>>> import numpy as np
>>> from numpy import linalg as LA
>>> np.set_printoptions(suppress=True, linewidth=100)
>>> E = np.array([[0, 0, 0, 0, 0, 0, 0],
...     [1, 3, 0, 0, 0, 0, 0],
...     [2, 1, 2, 0, 0, 0, 0],
...     [3, 0, 3, 0, 0, 0, 0],
...     [2, 0, 1, 0, 3, 0, 0],
...     [2, 2, 0, 3, 0, 2, 0],
...     [2, 3, 2, 0, 2, 1, 3]])
>>> E
array([[0, 0, 0, 0, 0, 0, 0],
       [1, 3, 0, 0, 0, 0, 0],
       [2, 1, 2, 0, 0, 0, 0],
       [3, 0, 3, 0, 0, 0, 0],
       [2, 0, 1, 0, 3, 0, 0],
       [2, 2, 0, 3, 0, 2, 0],
       [2, 3, 2, 0, 2, 1, 3]])
>>> rng = np.random.default_rng(5809)
>>> z = rng.permutation(7)
>>> z
array([2, 5, 3, 6, 4, 1, 0])
>>> M2 = E[z][:, z]
>>> np.round(np.sort(np.abs(LA.eigvals(M2))), 3)
array([0., 0., 2., 2., 3., 3., 3.])
>>> np.trace(M2)
np.int64(13)
>>> round(LA.det(M2), 3), round(float(LA.det(E[z])), 3)
(np.float64(0.0), 0.0)
>>> np.diag(M2)
array([2, 2, 0, 3, 3, 3, 0])
>>> K = np.load("x.npy")
>>> K.round(3)
array([[0.5  , 0.   , 0.5  ],
       [0.167, 0.5  , 0.333],
       [0.333, 0.333, 0.333]])
>>> x = np.array([-6, -5, 3])
>>> target = K @ x
>>> target.round(3)
array([-1.5  , -2.5  , -2.667])
>>> np.round(LA.solve(K, K[:, 0]), 3)
array([ 1.,  0., -0.])
>>> np.round(LA.solve(K, -3 * target), 3)
array([18., 15., -9.])
>>> np.round(LA.solve(K, target), 3)
array([-6., -5.,  3.])
>>> np.round(LA.solve(K, target + K[:, 2]), 3)
array([-6., -5.,  4.])
>>> M = np.loadtxt("arr.csv", delimiter=",")
>>> M
array([[-18.,   1.,   2.],
       [  2.,   3.,  -2.],
       [  1.,   0.,  -7.]])
>>> evals, vecs = LA.eig(M)
>>> evals.round(3)
array([-18.28 ,   3.086,  -6.807])
>>> np.round(M @ vecs[:, 0] - evals[0] * vecs[:, 0], 3) + 0
array([0., 0., 0.])
>>> np.round(np.sort(LA.eigvals(M @ M)), 3)
array([  9.525,  46.33 , 334.145])
>>> np.round(np.prod(evals), 3)
np.float64(384.0)
>>> Q, vecs = LA.qr(M[:, :2])[0], LA.qr(M[:, 2:])[0]
>>> sigma = LA.svd(Q.T @ vecs, compute_uv=False)
>>> np.round(np.degrees(np.arccos(sigma.clip(0, 1))), 3)
array([65.068])
>>> (sigma > 0.9).sum()
np.int64(0)
>>> Q, r_ = LA.qr(M)
>>> np.round(Q.T @ Q, 3) + 0
array([[1., 0., 0.],
       [0., 1., 0.],
       [0., 0., 1.]])
>>> round(abs(r_[0, 0]), 3), round(LA.norm(M[:, 0]), 3)
(np.float64(18.138), np.float64(18.138))
>>> Q.round(3)
array([[-0.992, -0.111,  0.053],
       [ 0.11 , -0.994, -0.018],
       [ 0.055, -0.012,  0.998]])
>>> np.round(Q @ r_, 3) + 0
array([[-18.,   1.,   2.],
       [  2.,   3.,  -2.],
       [  1.,   0.,  -7.]])
>>> Q.shape, r_.shape
((3, 3), (3, 3))
>>> M2 = M[0, 0] * M[1:] - np.outer(M[1:, 0], M[0])
>>> M2
array([[  0., -56.,  32.],
       [  0.,  -1., 124.]])
>>> LA.matrix_rank(M2), LA.matrix_rank(M)
(np.int64(2), np.int64(3))
>>> np.flatnonzero(~M2.round(6).any(axis=1))
array([], dtype=int64)
>>> M2 = np.array([[-3, 3, -1, 2],
...     [1, -3, 0, -2],
...     [-1, 3, 0, 2],
...     [1, 1, 1, 1],
...     [-1, 3, 1, 1],
...     [-3, 1, -3, -2]])
>>> feats = M2.T @ M2
>>> feats
array([[ 22, -20,  12,  -4],
       [-20,  38,  -2,  20],
       [ 12,  -2,  12,   6],
       [ -4,  20,   6,  18]])
>>> U, sigma, Vh = LA.svd(feats)
>>> np.argmax(sigma[:-1] / (sigma[1:] + 1e-6)) + 1
np.int64(2)
>>> M2 = U[:, :2] @ np.diag(sigma[:2]) @ Vh[:2]
>>> M2.round(3)
array([[ 21.649, -20.312,  12.178,  -3.763],
       [-20.312,  37.384,  -2.233,  20.779],
       [ 12.178,  -2.233,  11.461,   6.535],
       [ -3.763,  20.779,   6.535,  16.887]])
>>> round(float(LA.norm(feats - M2, 2)), 3), round(sigma[2], 3)
(1.967, np.float64(1.967))
>>> round(LA.norm(feats - M2) / LA.norm(feats), 3)
np.float64(0.031)
>>> np.round(np.abs(feats - M2).max(), 3)
np.float64(1.113)
>>> LA.matrix_rank(M2)
np.int64(2)
>>> LA.matrix_rank(feats, rtol=0.05)
np.int64(2)
